% ipython --no-banner

In [1]: import numpy as np

In [2]: import numpy.linalg as la

In [3]: np.set_printoptions(precision=1, suppress=True, linewidth=200, legacy="1.25")

In [4]: M2 = np.array([[3, -2], [-3, -2]])

In [5]: C = np.array([[0, 4], [4, 5]])

In [6]: X = np.block([[M2, np.array([[5, 2], [2, 1]])], [np.zeros((2, 2)), C]])

In [7]: X
Out[7]: 
array([[ 3., -2.,  5.,  2.],
       [-3., -2.,  2.,  1.],
       [ 0.,  0.,  0.,  4.],
       [ 0.,  0.,  4.,  5.]])

In [8]: x = np.array([7, 3, 4, 3])

In [9]: np.einsum("ij,j->i", X, x)
Out[9]: array([ 41., -16.,  12.,  31.])

In [10]: np.sign((X @ x).round(6))
Out[10]: array([ 1., -1.,  1.,  1.])

In [11]: la.norm(X @ x) <= la.norm(X, 2) * la.norm(x) + 1e-9
Out[11]: True

In [12]: round(la.det(X.T), 1)
Out[12]: 192.0

In [13]: np.round(la.det(2 * X), 1), np.round(la.det(X), 1)
Out[13]: (3072.0, 192.0)

In [14]: print(np.einsum("ii->", X))
6.0

In [15]: np.poly(X)
Out[15]: array([  1.,  -6., -23.,  76., 192.])

In [16]: np.round(la.eigvals(X).sum().real, 1)
Out[16]: 6.0

In [17]: M2 = X[0, 0] * X[1:] - np.outer(X[1:, 0], X[0])

In [18]: M2
Out[18]: 
array([[  0., -12.,  21.,   9.],
       [  0.,   0.,   0.,  12.],
       [  0.,   0.,  12.,  15.]])

In [19]: print(X[:, 0] / X[0, 0])
[ 1. -1.  0.  0.]

In [20]: F = 0.5 ** np.abs(np.subtract.outer(np.arange(4), np.arange(4)))

In [21]: F
Out[21]: 
array([[1. , 0.5, 0.2, 0.1],
       [0.5, 1. , 0.5, 0.2],
       [0.2, 0.5, 1. , 0.5],
       [0.1, 0.2, 0.5, 1. ]])

In [22]: blk = np.stack([F, -3 * F, F[::-1]])

In [23]: la.det(blk)
Out[23]: array([ 0.4, 34.2,  0.4])

In [24]: (blk @ F.T).shape
Out[24]: (3, 4, 4)

In [25]: la.norm(blk, axis=(1, 2))
Out[25]: array([2.4, 7.2, 2.4])

In [26]: blk.shape
Out[26]: (3, 4, 4)

In [27]: print(la.matrix_rank(blk.reshape(3, -1)))
2

In [28]: x = np.ones(4)

In [29]: for _ in range(7):
    ...:     x = F @ x
    ...:     x /= la.norm(x)
    ...:     print(round(x @ F @ x, 1))
    ...: 
2.1
2.1
2.1
2.1
2.1
2.1
2.1

In [30]: print(x)
[0.4 0.6 0.6 0.4]

In [31]: mat = np.array([[0.9, 1.1, -0.6],
    ...:     [1.3, 1.2, 1.2],
    ...:     [1.8, 0.3, 0.1],
    ...:     [-0.3, 0.3, 0.4],
    ...:     [-0.6, 0.8, 0.8],
    ...:     [-1.1, 1.7, -1.0],
    ...:     [0.4, -0.2, -0.2],
    ...:     [-2.0, 0.5, -0.9],
    ...:     [0.6, -0.3, -0.1],
    ...:     [-0.7, -0.3, 1.0],
    ...:     [1.7, 1.9, -1.3],
    ...:     [0.7, 2.1, 0.0],
    ...:     [-0.6, 0.9, 0.8],
    ...:     [0.0, -0.7, 0.6],
    ...:     [-1.2, 0.3, 0.7],
    ...:     [0.5, 0.0, -1.6],
    ...:     [-0.5, -0.8, 0.8],
    ...:     [1.3, -1.1, -0.2],
    ...:     [-0.5, -0.7, 0.5],
    ...:     [0.0, 0.7, 1.2],
    ...:     [1.9, -0.4, -0.1],
    ...:     [-2.1, 0.7, 0.2],
    ...:     [-0.4, 0.2, -0.5],
    ...:     [-0.1, -0.3, 0.8]])

In [32]: mat[15] *= 20

In [33]: mat
Out[33]: 
array([[  0.9,   1.1,  -0.6],
       [  1.3,   1.2,   1.2],
       [  1.8,   0.3,   0.1],
       [ -0.3,   0.3,   0.4],
       [ -0.6,   0.8,   0.8],
       [ -1.1,   1.7,  -1. ],
       [  0.4,  -0.2,  -0.2],
       [ -2. ,   0.5,  -0.9],
       [  0.6,  -0.3,  -0.1],
       [ -0.7,  -0.3,   1. ],
       [  1.7,   1.9,  -1.3],
       [  0.7,   2.1,   0. ],
       [ -0.6,   0.9,   0.8],
       [  0. ,  -0.7,   0.6],
       [ -1.2,   0.3,   0.7],
       [ 10. ,   0. , -32. ],
       [ -0.5,  -0.8,   0.8],
       [  1.3,  -1.1,  -0.2],
       [ -0.5,  -0.7,   0.5],
       [  0. ,   0.7,   1.2],
       [  1.9,  -0.4,  -0.1],
       [ -2.1,   0.7,   0.2],
       [ -0.4,   0.2,  -0.5],
       [ -0.1,  -0.3,   0.8]])

In [34]: f = np.array([0, -2, 1, 0])

In [35]: M2 = X + np.outer(f, np.eye(4)[1])

In [36]: M2
Out[36]: 
array([[ 3., -2.,  5.,  2.],
       [-3., -4.,  2.,  1.],
       [ 0.,  1.,  0.,  4.],
       [ 0.,  0.,  4.,  5.]])

In [37]: print(la.matrix_rank(M2 - X))
1

In [38]: x = np.array([-2, -1, 1])

In [39]: y = mat @ x

In [40]: np.round(la.pinv(mat) @ mat, 1) + 0
Out[40]: 
array([[1., 0., 0.],
       [0., 1., 0.],
       [0., 0., 1.]])

In [41]: print(la.solve(mat.T @ mat, mat.T @ y))
[-2. -1.  1.]

In [42]: y
Out[42]: array([ -3.5,  -2.6,  -3.8,   0.7,   1.2,  -0.5,  -0.8,   2.6,  -1. ,   2.7,  -6.6,  -3.5,   1.1,   1.3,   2.8, -52. ,   2.6,  -1.7,   2.2,   0.5,  -3.5,   3.7,   0.1,   1.3])

In [43]: rng = np.random.default_rng(917)

In [44]: y = y + 0.1 * rng.normal(size=24)

In [45]: y
Out[45]: array([ -3.4,  -2.5,  -3.8,   0.7,   1.3,  -0.5,  -1. ,   2.5,  -1.1,   2.6,  -6.6,  -3.5,   1.2,   1.3,   2.8, -51.9,   2.4,  -1.8,   2. ,   0.5,  -3.3,   3.8,   0.2,   1.3])

In [46]: b, *_ = la.lstsq(mat, y)

In [47]: print([round(float(la.norm(la.solve(mat.T @ mat + lam * np.eye(3), mat.T @ y))), 2) for lam in (0, 1, 10, 100)])
[2.42, 2.36, 2.01, 1.48]

In [48]: f, v = mat[13], mat[21]

In [49]: print(np.round(f @ f, 1))
0.8

In [50]: pr = (f @ v) / (f @ f) * f

In [51]: np.round((v - pr) @ f, 1)
Out[51]: 0.0

In [52]: print(np.outer(f, v))
[[-0.   0.   0. ]
 [ 1.5 -0.5 -0.1]
 [-1.3  0.4  0.1]]

In [53]: round(float(la.norm(f + v) ** 2 + la.norm(f - v) ** 2), 1)
Out[53]: 11.6

In [54]: Ac = (mat - mat.mean(axis=0)) / mat.std(axis=0)

In [55]: print(np.argwhere(np.abs(Ac) > 2))
[[11  1]
 [15  0]
 [15  2]]

In [56]: Ac.std(axis=0)
Out[56]: array([1., 1., 1.])

In [57]: b = la.lstsq(np.delete(Ac, 1, axis=1), Ac[:, 1])[0]

In [58]: b.round(1) + 0
Out[58]: array([-0.1,  0. ])
